>>> import numpy as np
>>> import numpy.linalg as la
>>> np.set_printoptions(precision=2, suppress=True, linewidth=200)
>>> rd = lambda a: np.round(a, 2) + 0
>>> feats = np.load("arr.npy")
>>> feats
array([[-1.88,  4.14, -2.27,  1.  ],
       [ 2.86,  1.73, -1.68, -0.51],
       [ 3.75, -5.17,  2.58, -1.28],
       [ 3.84, -1.56, -1.22, -1.46],
       [-2.74, -6.81,  7.12,  0.88],
       [ 1.23, -2.06,  2.09,  0.01],
       [ 4.19, -1.92, -2.31, -2.19],
       [-2.69,  3.59, -1.93,  0.66],
       [-0.22,  2.09, -2.14, -0.11],
       [-1.56,  3.14,  0.62, -1.3 ],
       [-0.12,  4.18, -3.35, -1.26],
       [-7.03,  9.45, -3.58,  2.7 ],
       [ 4.23, -8.92,  4.55, -1.66],
       [-1.27,  3.72, -3.48,  1.36],
       [ 3.14, -1.81,  1.07, -2.13],
       [-1.46, -1.71,  3.54,  0.17],
       [ 0.54,  2.09, -0.64, -0.1 ],
       [ 1.18,  3.37, -2.44, -0.85],
       [ 1.23, -1.72, -1.8 ,  0.04],
       [ 1.83,  2.45, -0.41, -1.38],
       [-0.27,  5.32, -4.  ,  0.85],
       [ 1.59, -3.44,  2.7 ,  0.73],
       [ 2.48,  1.37, -4.78, -0.79],
       [ 3.9 ,  3.14, -3.24, -2.05],
       [-4.88, -1.29,  5.02,  1.75],
       [ 1.92, -1.66,  0.62, -0.58],
       [-5.45,  3.65, -2.22,  2.96],
       [ 1.97, -0.21, -1.48, -0.13],
       [-4.87,  1.93,  1.16,  1.97],
       [-0.19,  2.09,  0.48, -0.88]])
>>> cen = feats - feats.mean(axis=0)
>>> U, sig, Vt = la.svd(cen, full_matrices=False)
>>> np.searchsorted(np.cumsum(sig ** 2) / (sig ** 2).sum(), 0.9) + 1
np.int64(2)
>>> (np.sign(U[:, 0]) == np.sign(U[0, 0])).astype(int)
array([1, 1, 0, 0, 0, 0, 0, 1, 1, 1, 1, 1, 0, 1, 0, 0, 1, 1, 0, 1, 1, 0, 1, 1, 0, 0, 1, 0, 1, 1])
>>> print(np.abs(U[:, 0]).argmax())
12
>>> rd(np.abs(Vt[-1]))
array([0.49, 0.26, 0.29, 0.78])
>>> la.matrix_rank(cen)
np.int64(4)
>>> print(rd(Vt[0] * np.sign(Vt[0, np.abs(Vt[0]).argmax()])))
[-0.35  0.79 -0.48  0.13]
>>> print(np.abs(Vt[0]).argmax())
1
>>> rd((sig ** 2).sum() ** 2 / (sig ** 4).sum())
np.float64(1.91)
>>> rd(sig)
array([25.66, 17.56,  5.74,  2.71])
>>> rd(sig ** 2 / (sig ** 2).sum())
array([0.65, 0.31, 0.03, 0.01])
>>> rd(cen.mean(axis=0))
array([0., 0., 0., 0.])
